$ python3 -q
>>> import numpy as np
>>> np.set_printoptions(precision=2, suppress=True, linewidth=100)
>>> O, _ = np.linalg.qr(np.array([[-0.4, -0.7, -1.2, -0.9],
...     [-0.3, 0.5, -0.8, 0.1],
...     [0.0, -0.1, -0.5, -1.2],
...     [-1.6, 1.1, -0.1, -0.1]]))
>>> M = -1 * O
>>> M
array([[ 0.24, -0.93,  0.23,  0.19],
       [ 0.18,  0.32,  0.88,  0.31],
       [-0.  , -0.1 ,  0.36, -0.93],
       [ 0.95,  0.17, -0.22, -0.11]])
>>> P = np.triu(np.array([[-3, 2, 2, 1], [-3, 3, 3, 2], [-3, -1, 0, -1], [2, 1, -2, -2]]), 1) + np.eye(4)
>>> Y = P @ M @ np.linalg.inv(P)
>>> np.linalg.matrix_rank(Y)
np.int64(4)
>>> P @ M - M @ P
array([[ 1.31,  0.14,  4.56,  0.5 ],
       [ 1.91, -0.31, -0.68, -2.94],
       [-0.95, -0.17,  0.52,  0.67],
       [ 0.  , -1.91, -2.42, -1.52]])
>>> round(float(np.linalg.det(M.T)), 2)
-1.0
>>> round(float(np.einsum("ij,ji->", M, M)), 2)
0.67
>>> np.round(np.poly(M), 2) + 0
array([ 1.  , -0.82,  0.  ,  0.82, -1.  ])
>>> E = np.load("x.npy")
>>> E
array([[3, 2, 0, 1, 0, 2, 2],
       [2, 3, 2, 0, 1, 0, 2],
       [2, 2, 3, 2, 0, 1, 0],
       [0, 2, 2, 3, 2, 0, 1],
       [1, 0, 2, 2, 3, 2, 0],
       [0, 1, 0, 2, 2, 3, 2],
       [2, 0, 1, 0, 2, 2, 3]])
>>> O, V = np.linalg.qr(E[:, :2])[0], np.linalg.qr(E[:, 2:])[0]
>>> sig = np.linalg.svd(O.T @ V, compute_uv=False)
>>> sig
array([0.95, 0.81])
>>> np.degrees(np.arccos(sig.clip(0, 1)))
array([17.7 , 35.82])
>>> round(float(np.linalg.norm(O @ O.T - V @ V.T, 2)), 2)
1.0
>>> def softmax(z):
...     e = np.exp(z - z.max(axis=-1, keepdims=True))
...     return e / e.sum(axis=-1, keepdims=True)
... 
>>> softmax(E).sum(axis=1)
array([1., 1., 1., 1., 1., 1., 1.])
>>> np.round(softmax(10 * E[1]), 2) + 0
array([0., 1., 0., 0., 0., 0., 0.])
>>> S = E @ E.T / np.sqrt(7)
>>> softmax(S)
array([[0.76, 0.08, 0.04, 0.01, 0.01, 0.04, 0.08],
       [0.08, 0.76, 0.08, 0.04, 0.01, 0.01, 0.04],
       [0.04, 0.08, 0.76, 0.08, 0.04, 0.01, 0.01],
       [0.01, 0.04, 0.08, 0.76, 0.08, 0.04, 0.01],
       [0.01, 0.01, 0.04, 0.08, 0.76, 0.08, 0.04],
       [0.04, 0.01, 0.01, 0.04, 0.08, 0.76, 0.08],
       [0.08, 0.04, 0.01, 0.01, 0.04, 0.08, 0.76]])
>>> softmax(S)[1] @ E
array([1.99, 2.67, 1.87, 0.37, 0.93, 0.34, 1.83])
>>> softmax(S + np.triu(np.full(S.shape, -np.inf), 1))
array([[1.  , 0.  , 0.  , 0.  , 0.  , 0.  , 0.  ],
       [0.09, 0.91, 0.  , 0.  , 0.  , 0.  , 0.  ],
       [0.04, 0.09, 0.87, 0.  , 0.  , 0.  , 0.  ],
       [0.01, 0.04, 0.09, 0.86, 0.  , 0.  , 0.  ],
       [0.01, 0.01, 0.04, 0.09, 0.86, 0.  , 0.  ],
       [0.04, 0.01, 0.01, 0.04, 0.09, 0.82, 0.  ],
       [0.08, 0.04, 0.01, 0.01, 0.04, 0.08, 0.76]])
>>> Y = E / np.sqrt((E ** 2).mean(axis=1, keepdims=True))
>>> np.linalg.norm(Y, axis=1)
array([2.65, 2.65, 2.65, 2.65, 2.65, 2.65, 2.65])
>>> Y[3]
array([0.  , 1.13, 1.13, 1.69, 1.13, 0.  , 0.56])
>>> data = np.loadtxt("data.csv", delimiter=",")
>>> data
array([[-0.35,  0.18,  0.37,  0.84],
       [-0.85, -0.44,  0.02, -0.27],
       [-0.15,  0.04, -0.93,  0.33],
       [ 0.35, -0.88,  0.02,  0.32]])
>>> Y = np.linalg.inv(data)
>>> round(float(np.linalg.det(data) * np.linalg.det(Y)), 2)
1.0
>>> np.linalg.det(data) * Y
array([[ 0.35,  0.85,  0.15, -0.35],
       [-0.18,  0.44, -0.04,  0.88],
       [-0.37, -0.02,  0.93, -0.02],
       [-0.84,  0.27, -0.33, -0.32]])
>>> np.round(data @ Y, 2) + 0
array([[1., 0., 0., 0.],
       [0., 1., 0., 0.],
       [0., 0., 1., 0.],
       [0., 0., 0., 1.]])
>>> Y
array([[-0.35, -0.85, -0.15,  0.35],
       [ 0.18, -0.44,  0.04, -0.88],
       [ 0.37,  0.02, -0.93,  0.02],
       [ 0.84, -0.27,  0.33,  0.32]])
>>> (np.abs(Y) > 1e-9).astype(int)
array([[1, 1, 1, 1],
       [1, 1, 1, 1],
       [1, 1, 1, 1],
       [1, 1, 1, 1]])
>>> round(float(np.linalg.slogdet(data)[0]), 2)
-1.0
>>> X = np.load("mat.npy")
>>> X
array([[1., 0., 0.],
       [0., 1., 5.],
       [0., 2., 0.]])
>>> P = np.triu(np.array([[4, 0, -1], [9, 1, 2], [2, -5, 3]]), 1) + np.eye(3)
>>> Y = P @ X @ np.linalg.inv(P)
>>> np.round(np.linalg.det(Y), 2)
np.float64(-10.0)
>>> np.linalg.matrix_rank(Y)
np.int64(3)
>>> np.trace(Y), np.trace(X)
(np.float64(2.0), np.float64(2.0))
>>> P @ X - X @ P
array([[ 0., -2.,  1.],
       [ 0.,  4., -2.],
       [ 0.,  0., -4.]])
>>> np.poly(Y)
array([ 1., -2., -9., 10.])
>>> x = np.array([0, 2, -2])
>>> np.sign((X @ x).round(6))
array([ 0., -1.,  1.])
>>> X @ x
array([ 0., -8.,  4.])
>>> X * x
array([[  0.,   0.,  -0.],
       [  0.,   2., -10.],
       [  0.,   4.,  -0.]])
>>> r0 = np.array([-2, 0, 1, 0, -2]) + 0.5
>>> m1 = np.outer(r0, r0) / (r0 @ r0)
>>> m1
array([[ 0.31, -0.1 , -0.31, -0.1 ,  0.31],
       [-0.1 ,  0.03,  0.1 ,  0.03, -0.1 ],
       [-0.31,  0.1 ,  0.31,  0.1 , -0.31],
       [-0.1 ,  0.03,  0.1 ,  0.03, -0.1 ],
       [ 0.31, -0.1 , -0.31, -0.1 ,  0.31]])
>>> [round(float(x), 2) for x in np.linalg.svd(m1, compute_uv=False)[:3]]
[1.0, 0.0, 0.0]
>>> w, V = np.linalg.eigh(m1)
>>> np.round(V.T @ m1 @ V, 2) + 0
array([[0., 0., 0., 0., 0.],
       [0., 0., 0., 0., 0.],
       [0., 0., 0., 0., 0.],
       [0., 0., 0., 0., 0.],
       [0., 0., 0., 0., 1.]])
>>> np.round(w.sum(), 2), np.trace(m1)
(np.float64(1.0), np.float64(1.0))
>>> np.round(np.linalg.svd(m1, compute_uv=False), 2) + 0
array([1., 0., 0., 0., 0.])
>>> V @ np.diag(w) @ V.T
array([[ 0.31, -0.1 , -0.31, -0.1 ,  0.31],
       [-0.1 ,  0.03,  0.1 ,  0.03, -0.1 ],
       [-0.31,  0.1 ,  0.31,  0.1 , -0.31],
       [-0.1 ,  0.03,  0.1 ,  0.03, -0.1 ],
       [ 0.31, -0.1 , -0.31, -0.1 ,  0.31]])
>>> np.unique(w.round(6) + 0, return_counts=True)[1]
array([4, 1])
>>> np.round(V.T @ V, 2) + 0
array([[1., 0., 0., 0., 0.],
       [0., 1., 0., 0., 0.],
       [0., 0., 1., 0., 0.],
       [0., 0., 0., 1., 0.],
       [0., 0., 0., 0., 1.]])
>>> np.abs(V[:, -1])
array([0.56, 0.19, 0.56, 0.19, 0.56])
>>> np.round(np.linalg.eigvalsh(m1 @ m1), 2) + 0
array([0., 0., 0., 0., 1.])
>>> (w > 1e-8).sum(), (w < -1e-8).sum()
(np.int64(1), np.int64(0))
>>> left, sig, VT = np.linalg.svd(m1)
>>> np.argmax(sig[:-1] / (sig[1:] + 1e-6)) + 1
np.int64(1)
>>> Y = left[:, :1] @ np.diag(sig[:1]) @ VT[:1]
>>> round(float(np.linalg.norm(m1 - Y) / np.linalg.norm(m1)), 2)
0.0
>>> round(np.linalg.norm(m1 - Y, 2), 2), round(sig[1], 2)
(np.float64(0.0), np.float64(0.0))
>>> Y = np.array([[-2, 3, 5], [-2, 3, -5]])
>>> cent = np.kron(Y, m1)
>>> np.round(np.linalg.norm(cent, 2), 2), round(np.linalg.norm(Y, 2) * np.linalg.norm(m1, 2), 2)
(np.float64(7.07), np.float64(7.07))
>>> cent
array([[-0.62,  0.21,  0.62,  0.21, -0.62,  0.93, -0.31, -0.93, -0.31,  0.93,  1.55, -0.52, -1.55,
        -0.52,  1.55],
       [ 0.21, -0.07, -0.21, -0.07,  0.21, -0.31,  0.1 ,  0.31,  0.1 , -0.31, -0.52,  0.17,  0.52,
         0.17, -0.52],
       [ 0.62, -0.21, -0.62, -0.21,  0.62, -0.93,  0.31,  0.93,  0.31, -0.93, -1.55,  0.52,  1.55,
         0.52, -1.55],
       [ 0.21, -0.07, -0.21, -0.07,  0.21, -0.31,  0.1 ,  0.31,  0.1 , -0.31, -0.52,  0.17,  0.52,
         0.17, -0.52],
       [-0.62,  0.21,  0.62,  0.21, -0.62,  0.93, -0.31, -0.93, -0.31,  0.93,  1.55, -0.52, -1.55,
        -0.52,  1.55],
       [-0.62,  0.21,  0.62,  0.21, -0.62,  0.93, -0.31, -0.93, -0.31,  0.93, -1.55,  0.52,  1.55,
         0.52, -1.55],
       [ 0.21, -0.07, -0.21, -0.07,  0.21, -0.31,  0.1 ,  0.31,  0.1 , -0.31,  0.52, -0.17, -0.52,
        -0.17,  0.52],
       [ 0.62, -0.21, -0.62, -0.21,  0.62, -0.93,  0.31,  0.93,  0.31, -0.93,  1.55, -0.52, -1.55,
        -0.52,  1.55],
       [ 0.21, -0.07, -0.21, -0.07,  0.21, -0.31,  0.1 ,  0.31,  0.1 , -0.31,  0.52, -0.17, -0.52,
        -0.17,  0.52],
       [-0.62,  0.21,  0.62,  0.21, -0.62,  0.93, -0.31, -0.93, -0.31,  0.93, -1.55,  0.52,  1.55,
         0.52, -1.55]])
>>> blk = np.stack([m1, -2 * m1, m1[::-1]])
>>> (blk @ m1.T).shape
(3, 5, 5)
>>> blk.shape
(3, 5, 5)
>>> np.linalg.det(blk)
array([0., 0., 0.])
>>> np.linalg.matrix_rank(blk)
array([1, 1, 1])
>>> np.linalg.norm(blk, axis=(1, 2))
array([1., 2., 1.])
>>> np.einsum("bij,cij->bc", blk, blk)
array([[ 1., -2.,  1.],
       [-2.,  4., -2.],
       [ 1., -2.,  1.]])
